% python3 -q
>>> import numpy as np
>>> import numpy.linalg as la
>>> np.set_printoptions(precision=2, suppress=True, linewidth=100, sign=" ")
>>> def rd(a):
...     return np.round(a, 2) + 0
... 
>>> X = np.loadtxt("arr.csv", delimiter=",")
>>> print(X)
[[  7.  16.  14.  15.   0.   7.   2.   0.]
 [  0.   0.   0.   0.  20.   5.   3.  12.]
 [  0.   3.  11.  10.   0.  10.   8.   0.]
 [  0.   1.   5.   1.   4.   2.   7.   0.]
 [  0.  10.  12.  19.   0.  17.   2.   1.]
 [  0.   0.   3.  15.   7.  20.   3.   8.]
 [  1.   8.   0.  11.   7.   9.   0.  11.]
 [  0.   0.   3.  15.   7.  20.   3.   8.]
 [  2.  16.   0.  28.   0.  23.   0.  16.]
 [ 11.  10.   0.   4.   8.   0.   0.   6.]
 [  0.   2.   0.   0.  10.   0.   2.   7.]
 [  1.  11.   2.  12.   0.   7.   0.   4.]
 [  0.   0.   6.  13.   1.  19.   8.   1.]
 [  0.   0.   4.  11.   6.  17.   6.   4.]
 [  7.   7.   0.   6.  11.   5.   0.   9.]
 [  9.  11.   0.   0.   5.   0.   0.   5.]
 [  0.  10.   1.   5.   0.   0.   3.   0.]
 [  8.   9.   0.   3.   8.   0.   0.   7.]
 [  1.   2.   0.   0.  15.   0.   0.  11.]
 [  0.   7.   0.  19.   6.  19.   0.  15.]
 [  0.   2.  16.  14.   0.  17.   8.   0.]
 [  0.   0.   0.   0.  19.   4.   6.   6.]
 [  0.   0.   2.   8.   3.  11.   6.   2.]
 [  0.   2.   8.   9.   0.   9.   8.   0.]
 [  6.  13.   0.   6.   1.   0.   0.   6.]]
>>> # rows 5 and 7 are equal
>>> u = np.array([5, -2, 8])
>>> print(np.correlate(X[17], X[2], "full"))
[   0.   64.  152.   90.  104.  272.  203.   57.  169.  167.   24.   70.   77.   21.    0.]
>>> print(np.convolve(X[17], u))
[ 40.  29.  46.  87.  34.   8.  64.  35. -14.  56.]
>>> A2 = X / np.sqrt((X ** 2).mean(axis=1, keepdims=True))
>>> print(la.matrix_rank(A2) == la.matrix_rank(X))
True
>>> print(la.matrix_rank(X - X.mean(axis=1, keepdims=True)))
7
>>> print(rd(A2[17]))
[ 1.38  1.56  0.    0.52  1.38  0.    0.    1.21]
>>> cen = X - X.mean(axis=0)
>>> vecs = la.svd(cen)[2][:4]
>>> A2 = cen - cen @ vecs.T @ vecs
>>> print(rd(la.norm(A2) / la.norm(cen)))
0.19
>>> print(rd(np.diag(vecs.T @ vecs)))
[ 0.25  0.56  0.77  0.47  0.76  0.59  0.16  0.43]
>>> print(rd(A2.std(axis=0)))
[ 1.86  0.82  0.79  0.63  0.66  0.86  1.04  1.01]
>>> print(rd((cen @ vecs.T).std(axis=0)))
[ 11.03   7.25   7.06   3.05]
>>> rng = np.random.default_rng(97)
>>> A2 = X + rng.integers(-2, 3, (25, 4)) @ rng.integers(-2, 3, (4, 8))
>>> print(A2)
[[11. 24. 15.  9.  4. 10. -5.  2.]
 [-2. -2.  0. -4. 20.  9.  5. 14.]
 [ 1. -4. 13.  6. -2.  9.  9.  0.]
 [ 8.  1.  5.  1.  8. -2.  3.  0.]
 [ 1.  7. 11. 17.  2. 19.  4.  3.]
 [ 1.  9.  2. 19.  9. 19. -1.  7.]
 [ 2.  9. -1.  5. 11. 15.  0. 15.]
 [ 1. -7.  4.  9.  7. 22.  5. 10.]
 [ 3.  9.  2. 30. -4. 17.  1. 13.]
 [12. 15. -3.  8. 12.  1.  0.  7.]
 [ 2. -4.  4. -4.  6. -4.  0.  5.]
 [ 5.  7.  6. 12. -4. -1. -4.  0.]
 [ 6. -2.  9.  3.  3. 20.  3.  3.]
 [-7.  1.  3. 17.  2. 17. 10.  2.]
 [ 8.  4.  3.  6.  7.  0. -2.  6.]
 [12. 22.  0. -2.  9.  2. -7.  6.]
 [ 1. 11.  1.  1.  2.  3.  2.  2.]
 [ 3. 12. -1.  7.  6.  1.  2.  6.]
 [ 0.  5. -1.  4. 15. -1.  0. 10.]
 [-9.  6. -4. 27.  4. 22.  9. 15.]
 [ 6. 12. 17. 12.  4. 16. -1.  0.]
 [-9. -5. -3.  8. 15.  5. 16.  5.]
 [-4.  0.  2. 14. -1.  8.  8. -1.]
 [-2. -4.  7.  7.  0. 12. 13.  2.]
 [11. 14.  3.  2.  1. -3. -6.  5.]]
>>> print(np.abs(A2 - X).sum(axis=1))
[ 35.  16.  18.  20.  15.  23.  23.  21.  26.  19.  28.  32.  31.  25.  21.  30.  14.  19.  11.
  36.  33.  41.  22.  21.  23.]
>>> cen = (X - X.mean(axis=0)) / X.std(axis=0)
>>> print(np.argwhere(np.abs(cen) > 2))
[[  0   2]
 [  1   4]
 [  8   3]
 [  8   7]
 [  9   0]
 [ 15   0]
 [ 20   2]
 [ 21   4]]
>>> c = la.lstsq(np.delete(cen, 4, axis=1), cen[:, 4])[0]
>>> print(np.abs(c).argmax())
3
>>> print(rd(c))
[-0.01 -0.09  0.33 -1.26  0.55 -0.11  0.8 ]
>>> idx = rng.integers(0, 2, 13)
>>> arr = np.triu((idx[:, None] == idx) & (rng.random((13, 13)) < 0.8), 1).astype(int)
>>> arr += arr.T
>>> print(arr)
[[ 0  0  1  0  0  0  0  0  0  0  0  0  1]
 [ 0  0  0  0  1  1  1  1  1  0  1  0  0]
 [ 1  0  0  1  0  0  0  0  0  0  0  0  1]
 [ 0  0  1  0  0  0  0  0  0  0  0  0  1]
 [ 0  1  0  0  0  1  0  0  1  0  1  1  0]
 [ 0  1  0  0  1  0  1  1  0  1  1  1  0]
 [ 0  1  0  0  0  1  0  1  0  1  1  1  0]
 [ 0  1  0  0  0  1  1  0  1  1  1  1  0]
 [ 0  1  0  0  1  0  0  1  0  1  0  1  0]
 [ 0  0  0  0  0  1  1  1  1  0  1  0  0]
 [ 0  1  0  0  1  1  1  1  0  1  0  1  0]
 [ 0  0  0  0  1  1  1  1  1  0  1  0  0]
 [ 1  0  1  1  0  0  0  0  0  0  0  0  0]]
>>> print([round(float(la.det(arr[:i, :i])), 2) + 0 for i in range(1, 14)])
[0.0, 0.0, 0.0, 0.0, 0.0, 0.0, 0.0, 0.0, 0.0, 0.0, 0.0, 0.0, 0.0]
>>> print(rd(la.eigvalsh(arr).min()))
-2.89
